$ python3 -q
>>> import numpy as np
>>> from numpy import linalg as LA
>>> np.set_printoptions(suppress=True, linewidth=100)
>>> def tidy(a):
...     return np.round(a, 3) + 0
... 
>>> E = np.load("block13.npy")
>>> print(E)
[[1 4 1 3 1]
 [0 2 2 2 0]
 [0 0 0 1 0]
 [0 0 0 0 1]
 [0 0 0 0 3]]
>>> # null space of dimension 1
>>> print(tidy(E @ LA.pinv(E) @ E))
[[1. 4. 1. 3. 1.]
 [0. 2. 2. 2. 0.]
 [0. 0. 0. 1. 0.]
 [0. 0. 0. 0. 1.]
 [0. 0. 0. 0. 3.]]
>>> print([int(LA.matrix_rank(LA.matrix_power(E, p))) for p in range(1, 6)])
[4, 3, 3, 3, 3]
>>> print(tidy(np.sort(LA.eigvals(E))))
[0. 0. 1. 2. 3.]
>>> try:
...     LA.inv(E)
... except LA.LinAlgError as e:
...     print(repr(e))
... 
LinAlgError('Singular matrix')
>>> Uu, sv, vt = LA.svd(E)
>>> evecs = vt[:(sv > 1e-8).sum()]
>>> rng = np.random.default_rng(35402)
>>> x0 = E[0] + 3 * E[2] + rng.integers(2) * np.eye(5)[2]
>>> print(x0)
[1. 4. 2. 6. 1.]
>>> print(LA.matrix_rank(np.vstack([E, x0])))
5
>>> print(tidy(evecs.T @ evecs))
[[ 0.182  0.273 -0.273  0.     0.   ]
 [ 0.273  0.909  0.091  0.     0.   ]
 [-0.273  0.091  0.909  0.     0.   ]
 [ 0.     0.     0.     1.     0.   ]
 [ 0.     0.     0.     0.     1.   ]]
>>> q, _ = LA.qr(np.array([[2.1, -0.9, 1.2, 1.1],
...     [-1.1, -1.0, -0.4, -0.3],
...     [-2.5, 0.5, 0.9, 0.7],
...     [-1.2, 1.5, -0.1, 1.1]]))
>>> w = np.array([-2, 0, 2, -2])
>>> arr = q @ np.diag(w) @ q.T
>>> print(tidy(arr))
[[-0.057 -0.454  1.912 -0.166]
 [-0.454 -0.66  -0.508 -0.966]
 [ 1.912 -0.508 -0.116 -0.114]
 [-0.166 -0.966 -0.114 -1.167]]
>>> # equal to its transpose
>>> other = arr / LA.norm(arr, axis=1, keepdims=True)
>>> gram = other @ other.T
>>> print(tidy(np.degrees(np.arccos(np.clip(gram[2, 1], -1, 1)))))
97.79
>>> print(tidy(LA.norm(other, axis=1)))
[1. 1. 1. 1.]
>>> print((np.abs(gram) > 0.9).astype(int))
[[1 0 0 0]
 [0 1 0 1]
 [0 0 1 0]
 [0 1 0 1]]
>>> print([round(float(LA.det(arr[:i, :i])), 2) + 0 for i in range(1, 5)])
[-0.06, -0.17, 3.33, 0.0]
